% ipython --no-banner

In [1]: import numpy as np

In [2]: np.set_printoptions(suppress=True, linewidth=120)

In [3]: def tidy(a):
   ...:     return np.round(a, 2) + 0
   ...: 

In [4]: A = np.loadtxt("case1.csv", delimiter=",")

In [5]: A
Out[5]: 
array([[1.  , 0.7 , 0.49, 0.34, 0.24, 0.17, 0.12, 0.08, 0.06, 0.04, 0.03],
       [0.7 , 1.  , 0.7 , 0.49, 0.34, 0.24, 0.17, 0.12, 0.08, 0.06, 0.04],
       [0.49, 0.7 , 1.  , 0.7 , 0.49, 0.34, 0.24, 0.17, 0.12, 0.08, 0.06],
       [0.34, 0.49, 0.7 , 1.  , 0.7 , 0.49, 0.34, 0.24, 0.17, 0.12, 0.08],
       [0.24, 0.34, 0.49, 0.7 , 1.  , 0.7 , 0.49, 0.34, 0.24, 0.17, 0.12],
       [0.17, 0.24, 0.34, 0.49, 0.7 , 1.  , 0.7 , 0.49, 0.34, 0.24, 0.17],
       [0.12, 0.17, 0.24, 0.34, 0.49, 0.7 , 1.  , 0.7 , 0.49, 0.34, 0.24],
       [0.08, 0.12, 0.17, 0.24, 0.34, 0.49, 0.7 , 1.  , 0.7 , 0.49, 0.34],
       [0.06, 0.08, 0.12, 0.17, 0.24, 0.34, 0.49, 0.7 , 1.  , 0.7 , 0.49],
       [0.04, 0.06, 0.08, 0.12, 0.17, 0.24, 0.34, 0.49, 0.7 , 1.  , 0.7 ],
       [0.03, 0.04, 0.06, 0.08, 0.12, 0.17, 0.24, 0.34, 0.49, 0.7 , 1.  ]])

In [6]: # symmetric, so the eigenvalues are real

In [7]: vals, vecs = np.linalg.eigh(A)

In [8]: tidy(vals.sum()), np.trace(A)
Out[8]: (np.float64(11.0), np.float64(11.0))

In [9]: t = np.radians(72)

In [10]: Rm = np.eye(11)

In [11]: Rm[1, 1] = Rm[7, 7] = np.cos(t)

In [12]: Rm[1, 7], Rm[7, 1] = -np.sin(t), np.sin(t)

In [13]: tidy(Rm)
Out[13]: 
array([[ 1.  ,  0.  ,  0.  ,  0.  ,  0.  ,  0.  ,  0.  ,  0.  ,  0.  ,  0.  ,  0.  ],
       [ 0.  ,  0.31,  0.  ,  0.  ,  0.  ,  0.  ,  0.  , -0.95,  0.  ,  0.  ,  0.  ],
       [ 0.  ,  0.  ,  1.  ,  0.  ,  0.  ,  0.  ,  0.  ,  0.  ,  0.  ,  0.  ,  0.  ],
       [ 0.  ,  0.  ,  0.  ,  1.  ,  0.  ,  0.  ,  0.  ,  0.  ,  0.  ,  0.  ,  0.  ],
       [ 0.  ,  0.  ,  0.  ,  0.  ,  1.  ,  0.  ,  0.  ,  0.  ,  0.  ,  0.  ,  0.  ],
       [ 0.  ,  0.  ,  0.  ,  0.  ,  0.  ,  1.  ,  0.  ,  0.  ,  0.  ,  0.  ,  0.  ],
       [ 0.  ,  0.  ,  0.  ,  0.  ,  0.  ,  0.  ,  1.  ,  0.  ,  0.  ,  0.  ,  0.  ],
       [ 0.  ,  0.95,  0.  ,  0.  ,  0.  ,  0.  ,  0.  ,  0.31,  0.  ,  0.  ,  0.  ],
       [ 0.  ,  0.  ,  0.  ,  0.  ,  0.  ,  0.  ,  0.  ,  0.  ,  1.  ,  0.  ,  0.  ],
       [ 0.  ,  0.  ,  0.  ,  0.  ,  0.  ,  0.  ,  0.  ,  0.  ,  0.  ,  1.  ,  0.  ],
       [ 0.  ,  0.  ,  0.  ,  0.  ,  0.  ,  0.  ,  0.  ,  0.  ,  0.  ,  0.  ,  1.  ]])

In [14]: out = A @ Rm.T

In [15]: np.allclose(A @ A.T, out @ out.T)
Out[15]: True

In [16]: np.trace(A)
Out[16]: np.float64(11.0)

In [17]: tidy(np.sort(np.abs(np.linalg.eigvals(A))))
Out[17]: array([0.18, 0.19, 0.21, 0.24, 0.29, 0.38, 0.53, 0.8 , 1.33, 2.45, 4.39])

In [18]: np.allclose(A @ A.T, A.T @ A)
Out[18]: True

In [19]: J = np.load("a.npy")

In [20]: J
Out[20]: 
array([[-3, -2, -1,  0,  1,  2,  3,  4,  5],
       [ 6,  7,  8,  9, 10, 11, 12, 13, 14],
       [15, 16, 17, 18, 19, 20, 21, 22, 23],
       [24, 25, 26, 27, 28, 29, 30, 31, 32],
       [33, 34, 35, 36, 37, 38, 39, 40, 41],
       [42, 43, 44, 45, 46, 47, 48, 49, 50]])

In [21]: # rank 2

In [22]: left, sig, Vt = np.linalg.svd(J)

In [23]: vecs = Vt[:(sig > 1e-8).sum()]

In [24]: rng = np.random.default_rng(48386)

In [25]: x = J[4] + -1 * J[2] + rng.integers(2) * np.eye(9)[7]

In [26]: x
Out[26]: array([18., 18., 18., 18., 18., 18., 18., 18., 18.])

In [27]: tidy(vecs.T @ vecs)
Out[27]: 
array([[ 0.38,  0.31,  0.24,  0.18,  0.11,  0.04, -0.02, -0.09, -0.16],
       [ 0.31,  0.26,  0.21,  0.16,  0.11,  0.06,  0.01, -0.04, -0.09],
       [ 0.24,  0.21,  0.18,  0.14,  0.11,  0.08,  0.04,  0.01, -0.02],
       [ 0.18,  0.16,  0.14,  0.13,  0.11,  0.09,  0.08,  0.06,  0.04],
       [ 0.11,  0.11,  0.11,  0.11,  0.11,  0.11,  0.11,  0.11,  0.11],
       [ 0.04,  0.06,  0.08,  0.09,  0.11,  0.13,  0.14,  0.16,  0.18],
       [-0.02,  0.01,  0.04,  0.08,  0.11,  0.14,  0.18,  0.21,  0.24],
       [-0.09, -0.04,  0.01,  0.06,  0.11,  0.16,  0.21,  0.26,  0.31],
       [-0.16, -0.09, -0.02,  0.04,  0.11,  0.18,  0.24,  0.31,  0.38]])

In [28]: tidy(np.diag(vecs.T @ vecs))
Out[28]: array([0.38, 0.26, 0.18, 0.13, 0.11, 0.13, 0.18, 0.26, 0.38])

In [29]: out = J / np.sqrt((J ** 2).mean(axis=1, keepdims=True))

In [30]: np.linalg.matrix_rank(J - J.mean(axis=1, keepdims=True))
Out[30]: np.int64(1)

In [31]: np.linalg.matrix_rank(out) == np.linalg.matrix_rank(J)
Out[31]: np.True_

In [32]: J - J.mean(axis=1, keepdims=True)
Out[32]: 
array([[-4., -3., -2., -1.,  0.,  1.,  2.,  3.,  4.],
       [-4., -3., -2., -1.,  0.,  1.,  2.,  3.,  4.],
       [-4., -3., -2., -1.,  0.,  1.,  2.,  3.,  4.],
       [-4., -3., -2., -1.,  0.,  1.,  2.,  3.,  4.],
       [-4., -3., -2., -1.,  0.,  1.,  2.,  3.,  4.],
       [-4., -3., -2., -1.,  0.,  1.,  2.,  3.,  4.]])

In [33]: rk = np.linalg.matrix_rank(J)

In [34]: rk
Out[34]: np.int64(2)

In [35]: N = np.linalg.svd(J)[2][rk:].T

In [36]: [int(np.linalg.matrix_rank(np.delete(J, i, axis=0))) for i in range(6)]
Out[36]: [2, 2, 2, 2, 2, 2]

In [37]: N.shape
Out[37]: (9, 7)
